>>> import numpy as np
>>> np.set_printoptions(precision=2, suppress=True, linewidth=100)
>>> mat = np.load("dump.npy")
>>> print(mat)
[[-0.5   0.    0.87  0.  ]
 [ 0.    1.    0.    0.  ]
 [-0.87  0.   -0.5   0.  ]
 [ 0.    0.    0.    1.  ]]
>>> def softmax(z):
...     e = np.exp(z - z.max(axis=-1, keepdims=True))
...     return e / e.sum(axis=-1, keepdims=True)
... 
>>> print(softmax(mat[1]))
[0.17 0.48 0.17 0.17]
>>> print(softmax(mat[1] + 5))
[0.17 0.48 0.17 0.17]
>>> print(np.round(softmax(10 * mat[1]), 2) + 0)
[0. 1. 0. 0.]
>>> scores = mat @ mat.T / np.sqrt(4)
>>> print(softmax(scores)[1] @ mat)
[-0.29  0.35  0.08  0.22]
>>> print(softmax(scores).round(6).argmax(axis=1))
[0 1 2 3]
>>> print(softmax(scores + np.triu(np.full(scores.shape, -np.inf), 1)))
[[1.   0.   0.   0.  ]
 [0.38 0.62 0.   0.  ]
 [0.27 0.27 0.45 0.  ]
 [0.22 0.22 0.22 0.35]]
>>> x0 = np.array([-2, 3, -1, 0])
>>> print(4 - np.linalg.matrix_rank(mat - np.eye(4), tol=1e-8))
2
>>> print(np.round(np.linalg.norm(x0), 2), np.round(np.linalg.norm(mat @ x0), 2))
3.74 3.74
>>> print([p for p in range(1, 25) if np.allclose(np.linalg.matrix_power(mat, p), np.eye(4))])
[3, 6, 9, 12, 15, 18, 21, 24]
>>> print(np.abs(np.linalg.eigvals(mat)))
[1. 1. 1. 1.]
>>> print(np.linalg.matrix_power(mat, 2))
[[-0.5   0.   -0.87  0.  ]
 [ 0.    1.    0.    0.  ]
 [ 0.87  0.   -0.5   0.  ]
 [ 0.    0.    0.    1.  ]]
>>> print(mat @ mat)
[[-0.5   0.   -0.87  0.  ]
 [ 0.    1.    0.    0.  ]
 [ 0.87  0.   -0.5   0.  ]
 [ 0.    0.    0.    1.  ]]
>>> print(np.sort(np.abs(np.linalg.eigvals(mat))))
[1. 1. 1. 1.]
>>> print(np.allclose(mat, mat.T))
False
>>> assert mat == mat.T
Traceback (most recent call last):
  File "<python-input-21>", line 1, in <module>
    assert mat == mat.T
           ^^^^^^^^^^^^
ValueError: The truth value of an array with more than one element is ambiguous. Use a.any() or a.all()
>>> x0 = np.array([1, 0, 1, 2])
>>> print((mat * x0).sum(axis=1))
[ 0.37  0.   -1.37  2.  ]
>>> print((mat @ x0).argmax())
3
>>> print(np.einsum("ij,j->i", mat, x0))
[ 0.37  0.   -1.37  2.  ]
>>> print(mat @ (2 * x0))
[ 0.73  0.   -2.73  4.  ]
>>> print(mat @ np.ones(4))
[ 0.37  1.   -1.37  1.  ]
>>> data = np.loadtxt("sample8.csv", delimiter=",")
>>> print(data)
[[-0.72  0.96  0.93 -0.57 -0.04]
 [-0.91  0.54 -0.96 -0.94 -0.49]
 [-0.85  0.74 -0.99 -1.   -0.83]
 [-0.64  0.82  0.1  -0.9  -0.34]
 [-0.05 -0.32 -0.27  0.48  0.12]
 [ 0.07  0.85  0.91 -0.86 -0.17]
 [-0.96  1.    1.   -0.41  0.35]
 [ 0.24  0.15 -0.41 -0.92 -0.41]
 [-0.93  0.98  1.    1.    0.77]
 [-0.3   0.29 -0.84 -0.81 -0.53]
 [ 0.72 -0.75 -0.71 -0.54 -0.23]
 [-0.92  0.99  0.99 -0.03  0.24]
 [ 0.14  0.1  -0.96 -1.   -0.8 ]
 [-0.23  0.56 -0.22 -0.93 -0.41]
 [-0.74  0.95  0.88 -0.33 -0.05]
 [ 0.9  -0.99 -0.98  0.83  0.1 ]
 [-0.98  0.99  0.98  0.11  0.3 ]
 [ 0.43 -0.5   0.66  0.81  0.45]
 [ 0.92 -0.98 -1.   -0.97 -0.72]
 [-0.6   0.14 -0.8  -0.72 -0.25]
 [ 0.68 -0.64  0.82  0.96  0.56]
 [ 0.49 -0.28 -0.12 -0.02 -0.12]]
>>> Ac = data - data.mean(axis=0)
>>> vecs = np.linalg.svd(Ac)[2][:3]
>>> A2 = Ac - Ac @ vecs.T @ vecs
>>> print(round(float(np.linalg.norm(A2) / np.linalg.norm(Ac)), 2))
0.11
>>> print(np.diag(vecs.T @ vecs))
[0.68 0.44 0.89 0.78 0.2 ]
>>> print(np.linalg.norm(A2, axis=1).round(6).argmax())
19
>>> print(np.round(np.cov(Ac @ vecs.T, rowvar=False), 2) + 0)
[[1.23 0.   0.  ]
 [0.   0.89 0.  ]
 [0.   0.   0.18]]
